In [1]: import numpy as np

In [2]: np.set_printoptions(suppress=True, linewidth=140)

In [3]: J = np.array([[3, 4, 2],
   ...:     [11, 12, 10],
   ...:     [3, 4, 2],
   ...:     [6, 7, 5],
   ...:     [11, 12, 10],
   ...:     [2, 3, 1],
   ...:     [7, 8, 6],
   ...:     [9, 10, 8],
   ...:     [2, 3, 1],
   ...:     [9, 10, 8],
   ...:     [9, 10, 8],
   ...:     [2, 3, 1],
   ...:     [3, 4, 2],
   ...:     [5, 6, 4],
   ...:     [6, 7, 5],
   ...:     [5, 6, 4],
   ...:     [6, 7, 5],
   ...:     [3, 4, 2],
   ...:     [2, 3, 1],
   ...:     [9, 10, 8]])

In [4]: # looks like rank 2

In [5]: left, sigma, vt = np.linalg.svd(J, full_matrices=False)

In [6]: np.round(sigma / sigma[0], 2) + 0
Out[6]: array([1.  , 0.06, 0.  ])

In [7]: np.round(left.T @ J @ vt.T, 2) + 0
Out[7]: 
array([[50.06,  0.  ,  0.  ],
       [ 0.  ,  2.99,  0.  ],
       [ 0.  ,  0.  ,  0.  ]])

In [8]: round(np.sqrt((sigma ** 2).sum()), 2), round(float(np.linalg.norm(J)), 2)
Out[8]: (np.float64(50.15), 50.15)

In [9]: (sigma > 1e-8).sum()
Out[9]: np.int64(2)

In [10]: np.round(np.abs(vt[0]), 2)
Out[10]: array([0.57, 0.65, 0.49])

In [11]: r = np.linalg.matrix_rank(J)

In [12]: r
Out[12]: np.int64(2)

In [13]: null = np.linalg.svd(J)[2][r:].T

In [14]: np.round(null @ null.T, 2)
Out[14]: 
array([[ 0.67, -0.33, -0.33],
       [-0.33,  0.17,  0.17],
       [-0.33,  0.17,  0.17]])

In [15]: np.round(J @ null, 2) + 0
Out[15]: 
array([[0.],
       [0.],
       [0.],
       [0.],
       [0.],
       [0.],
       [0.],
       [0.],
       [0.],
       [0.],
       [0.],
       [0.],
       [0.],
       [0.],
       [0.],
       [0.],
       [0.],
       [0.],
       [0.],
       [0.]])

In [16]: [int(np.linalg.matrix_rank(J[:, :j + 1])) for j in range(3)]
Out[16]: [1, 2, 2]
